$ python3 -q
>>> import numpy as np
>>> import numpy.linalg as la
>>> np.set_printoptions(precision=2, suppress=True, linewidth=140, legacy="1.25")
>>> A2 = np.array([[-2, -5, 3, 0, 1, -3, -1, -1],
...     [2, 4, 0, -2, -3, 3, -5, 1],
...     [1, 2, -1, -3, -5, -1, -3, 5],
...     [-1, 3, 1, 4, 1, -5, 2, -2],
...     [-1, -2, -5, -2, 1, 4, 5, 1],
...     [-4, 0, -5, -2, 0, 4, 0, 3],
...     [0, -3, 5, -3, -1, -2, 2, 4],
...     [4, 3, -4, -4, 3, -3, -1, -2]])
>>> J = A2 + A2.T
>>> J
array([[ -4,  -3,   4,  -1,   0,  -7,  -1,   3],
       [ -3,   8,   2,   1,  -5,   3,  -8,   4],
       [  4,   2,  -2,  -2, -10,  -6,   2,   1],
       [ -1,   1,  -2,   8,  -1,  -7,  -1,  -6],
       [  0,  -5, -10,  -1,   2,   4,   4,   4],
       [ -7,   3,  -6,  -7,   4,   8,  -2,   0],
       [ -1,  -8,   2,  -1,   4,  -2,   4,   3],
       [  3,   4,   1,  -6,   4,   0,   3,  -4]])
>>> Q, Rm = la.qr(J)
>>> round(np.trace(Q @ Q.T), 2)
8.0
>>> np.round(Q @ Rm, 2) + 0
array([[ -4.,  -3.,   4.,  -1.,   0.,  -7.,  -1.,   3.],
       [ -3.,   8.,   2.,   1.,  -5.,   3.,  -8.,   4.],
       [  4.,   2.,  -2.,  -2., -10.,  -6.,   2.,   1.],
       [ -1.,   1.,  -2.,   8.,  -1.,  -7.,  -1.,  -6.],
       [  0.,  -5., -10.,  -1.,   2.,   4.,   4.,   4.],
       [ -7.,   3.,  -6.,  -7.,   4.,   8.,  -2.,   0.],
       [ -1.,  -8.,   2.,  -1.,   4.,  -2.,   4.,   3.],
       [  3.,   4.,   1.,  -6.,   4.,   0.,   3.,  -4.]])
>>> round(float(abs(Rm[0, 0])), 2), round(float(la.norm(J[:, 0])), 2)
(10.05, 10.05)
>>> np.all(la.eigvalsh(J) > 0)
False
>>> np.round(la.eigvalsh(J).min(), 2)
-12.81
>>> rng = np.random.default_rng(38)
>>> labels = rng.permutation(8)
>>> labels
array([7, 0, 2, 5, 3, 4, 1, 6])
>>> A2 = J[labels][:, labels]
>>> A2
array([[ -4,   3,   1,   0,  -6,   4,   4,   3],
       [  3,  -4,   4,  -7,  -1,   0,  -3,  -1],
       [  1,   4,  -2,  -6,  -2, -10,   2,   2],
       [  0,  -7,  -6,   8,  -7,   4,   3,  -2],
       [ -6,  -1,  -2,  -7,   8,  -1,   1,  -1],
       [  4,   0, -10,   4,  -1,   2,  -5,   4],
       [  4,  -3,   2,   3,   1,  -5,   8,  -8],
       [  3,  -1,   2,  -2,  -1,   4,  -8,   4]])
>>> np.sort(np.abs(la.eigvals(A2)))
array([ 0.52,  2.65,  7.96, 11.5 , 12.04, 12.81, 18.  , 20.15])
>>> x = np.array([-2, 2, 2, 0, 2, -1, 0, 0])
>>> J @ np.ones(8)
array([ -9.,   2., -11.,  -9.,  -2.,  -7.,   1.,   5.])
>>> (J * x).sum(axis=1)
array([ 17,  13, -22,   5, -30,   8,   0,  12])
>>> J @ np.eye(8)[1]
array([-3.,  8.,  2.,  1., -5.,  3., -8.,  4.])
>>> np.einsum("ij,j->i", J, x)
array([ 17,  13, -22,   5, -30,   8,   0,  12])
>>> np.sign((J @ x).round(6))
array([ 1,  1, -1,  1, -1,  1,  0,  1])
>>> (J @ x).argmax()
0
>>> la.norm(J @ x) <= la.norm(J, 2) * la.norm(x) + 1e-9
True
>>> u = np.array([4, -4, -4, -1, -3, 2, 5, -1, -4, 4, -4])
>>> v = np.array([1, 2, -2, 2, -3, 0, -3, 3, -1, 3, -1, 0])
>>> X = np.outer(u, v)
>>> X
array([[  4,   8,  -8,   8, -12,   0, -12,  12,  -4,  12,  -4,   0],
       [ -4,  -8,   8,  -8,  12,   0,  12, -12,   4, -12,   4,   0],
       [ -4,  -8,   8,  -8,  12,   0,  12, -12,   4, -12,   4,   0],
       [ -1,  -2,   2,  -2,   3,   0,   3,  -3,   1,  -3,   1,   0],
       [ -3,  -6,   6,  -6,   9,   0,   9,  -9,   3,  -9,   3,   0],
       [  2,   4,  -4,   4,  -6,   0,  -6,   6,  -2,   6,  -2,   0],
       [  5,  10, -10,  10, -15,   0, -15,  15,  -5,  15,  -5,   0],
       [ -1,  -2,   2,  -2,   3,   0,   3,  -3,   1,  -3,   1,   0],
       [ -4,  -8,   8,  -8,  12,   0,  12, -12,   4, -12,   4,   0],
       [  4,   8,  -8,   8, -12,   0, -12,  12,  -4,  12,  -4,   0],
       [ -4,  -8,   8,  -8,  12,   0,  12, -12,   4, -12,   4,   0]])
>>> r = la.matrix_rank(X)
>>> r
1
>>> null = la.svd(X)[2][r:].T
>>> [int(la.matrix_rank(X[:, :j + 1])) for j in range(12)]
[1, 1, 1, 1, 1, 1, 1, 1, 1, 1, 1, 1]
>>> np.allclose(X @ null, 0)
True
>>> la.matrix_rank(X.T @ X), la.matrix_rank(X @ X.T)
(1, 1)
>>> [int(la.matrix_rank(X[:i])) for i in range(1, len(X) + 1)]
[1, 1, 1, 1, 1, 1, 1, 1, 1, 1, 1]
>>> mat = np.load("out10.npy")
>>> mat
array([[ 0, -1,  1, -3,  0,  2,  0,  3],
       [ 0,  0,  0, -2,  0,  0, -1,  0],
       [ 0,  0,  0,  1,  0,  0,  0,  0],
       [ 0,  0,  0,  0,  0, -1,  0,  0],
       [ 0,  0,  0,  0,  0,  0, -2,  0]])
>>> np.unique(mat.round(6), axis=0).shape
(5, 8)
>>> np.round(np.trace(la.pinv(mat) @ mat), 2)
4.0
>>> x = np.array([5, 3, 4, 0, 4, 2, 4, 2])
>>> a = np.maximum(mat @ x, 0)
>>> np.tanh(mat @ x)
array([ 1.  , -1.  ,  0.  , -0.96, -1.  ])
>>> mat.T @ a
array([  0, -11,  11, -33,   0,  22,   0,  33])
>>> np.maximum(mat @ (3 * x), 0)
array([33,  0,  0,  0,  0])
>>> np.flatnonzero(a > 1e-9)
array([0])
>>> feats = np.load("test10.npy")
>>> feats
array([[ 3,  4,  5,  6,  7,  8,  9, 10],
       [11, 12, 13, 14, 15, 16, 17, 18],
       [19, 20, 21, 22, 23, 24, 25, 26],
       [27, 28, 29, 30, 31, 32, 33, 34],
       [35, 36, 37, 38, 39, 40, 41, 42],
       [43, 44, 45, 46, 47, 48, 49, 50],
       [51, 52, 53, 54, 55, 56, 57, 58],
       [59, 60, 61, 62, 63, 64, 65, 66],
       [67, 68, 69, 70, 71, 72, 73, 74]])
>>> np.abs(np.diag(la.qr(feats)[1])) > 1e-9
array([ True,  True, False, False, False, False, False, False])
>>> arr = np.load("data.npy")
>>> arr
array([[ 1, -1, -1, -1, -1,  2, -1,  2,  1,  1, -1,  0],
       [-2,  2,  1,  0, -2,  2,  1,  1, -1, -1,  0, -1],
       [-2,  2,  2,  1,  0, -1,  1, -1,  1, -1,  0,  0],
       [ 2,  1, -2, -1,  2, -1, -1,  0, -2,  1,  2, -1],
       [ 2, -1,  2,  1,  2,  2,  2, -2,  1, -2,  2, -2],
       [-1,  1,  1, -2, -1,  1,  1,  1,  2, -1, -2,  0],
       [ 2, -2,  0, -1, -2, -1,  1,  1,  0, -1, -2,  1],
       [-1, -2,  2, -1, -1, -2,  0, -1, -1,  0, -1,  1],
       [-1,  0,  1, -2, -2, -2,  2,  1,  2, -2,  2, -1],
       [ 2, -1, -2, -2, -1,  2,  0,  1, -2,  0,  1, -1]])
>>> A2 = arr + rng.integers(-2, 3, (10, 9)) @ rng.integers(-2, 3, (9, 12))
>>> A2
array([[  3, -10,   6,  -1,  -7, -16,   6,  -3,   7,   9,   2,  11],
       [  2,   6,  -6,  -5,   2,   2,   4,  -8, -14,   3,   6,  -4],
       [  9,   6,   0,  -8,  -3,  -4,   3, -14,   2,   5,   9,   1],
       [  9,  -1,   6,   1,  -4,  -4,  -4,  -1,   0,   4,   2,   6],
       [ 14,  -4,  -2, -11,   6,   0,   5, -11,  -4,   7,   7,   7],
       [  1,   1,  -2,  -6,   4,   4,   4,  -4,  -6,   2,  -2,  -2],
       [  4,   4,  -6,  -1,  -3,  15,  -7,  -2,  -7,   0,  -8,   3],
       [-15,  -1,   1,   9,  -4,   6,  -2,   5,  -5,  -7, -11,  -5],
       [ -6,   3,  -1,   5,  -2,  10,  -1,   0, -18,  -3,  -7,  -8],
       [ 12,  -5,  -6, -13,   2,   0,   0,  -3,   4,   8,   4,  13]])
>>> np.round(la.svd(A2 - arr, compute_uv=False), 2) + 0
array([52.68, 38.36, 20.53, 18.25, 13.97,  8.22,  4.21,  1.8 ,  0.95,  0.  ])
>>> A2 - arr
array([[  2,  -9,   7,   0,  -6, -18,   7,  -5,   6,   8,   3,  11],
       [  4,   4,  -7,  -5,   4,   0,   3,  -9, -13,   4,   6,  -3],
       [ 11,   4,  -2,  -9,  -3,  -3,   2, -13,   1,   6,   9,   1],
       [  7,  -2,   8,   2,  -6,  -3,  -3,  -1,   2,   3,   0,   7],
       [ 12,  -3,  -4, -12,   4,  -2,   3,  -9,  -5,   9,   5,   9],
       [  2,   0,  -3,  -4,   5,   3,   3,  -5,  -8,   3,   0,  -2],
       [  2,   6,  -6,   0,  -1,  16,  -8,  -3,  -7,   1,  -6,   2],
       [-14,   1,  -1,  10,  -3,   8,  -2,   6,  -4,  -7, -10,  -6],
       [ -5,   3,  -2,   7,   0,  12,  -3,  -1, -20,  -1,  -9,  -7],
       [ 10,  -4,  -4, -11,   3,  -2,   0,  -4,   6,   8,   3,  14]])
>>> np.abs(A2 - arr).sum(axis=1)
array([82, 62, 64, 44, 77, 38, 58, 72, 70, 69])
>>> left, sv, Vh = la.svd(arr, full_matrices=False)
>>> np.round(left.T @ left, 2) + 0
array([[1., 0., 0., 0., 0., 0., 0., 0., 0., 0.],
       [0., 1., 0., 0., 0., 0., 0., 0., 0., 0.],
       [0., 0., 1., 0., 0., 0., 0., 0., 0., 0.],
       [0., 0., 0., 1., 0., 0., 0., 0., 0., 0.],
       [0., 0., 0., 0., 1., 0., 0., 0., 0., 0.],
       [0., 0., 0., 0., 0., 1., 0., 0., 0., 0.],
       [0., 0., 0., 0., 0., 0., 1., 0., 0., 0.],
       [0., 0., 0., 0., 0., 0., 0., 1., 0., 0.],
       [0., 0., 0., 0., 0., 0., 0., 0., 1., 0.],
       [0., 0., 0., 0., 0., 0., 0., 0., 0., 1.]])
>>> left.shape, sv.shape, Vh.shape
((10, 10), (10,), (10, 12))
>>> np.allclose(left * sv @ Vh, arr)
True
>>> np.round(np.sqrt((sv ** 2).sum()), 2), round(float(la.norm(arr)), 2)
(15.49, 15.49)
>>> np.abs(Vh[0])
array([0.49, 0.15, 0.52, 0.02, 0.27, 0.17, 0.32, 0.05, 0.37, 0.32, 0.14, 0.04])
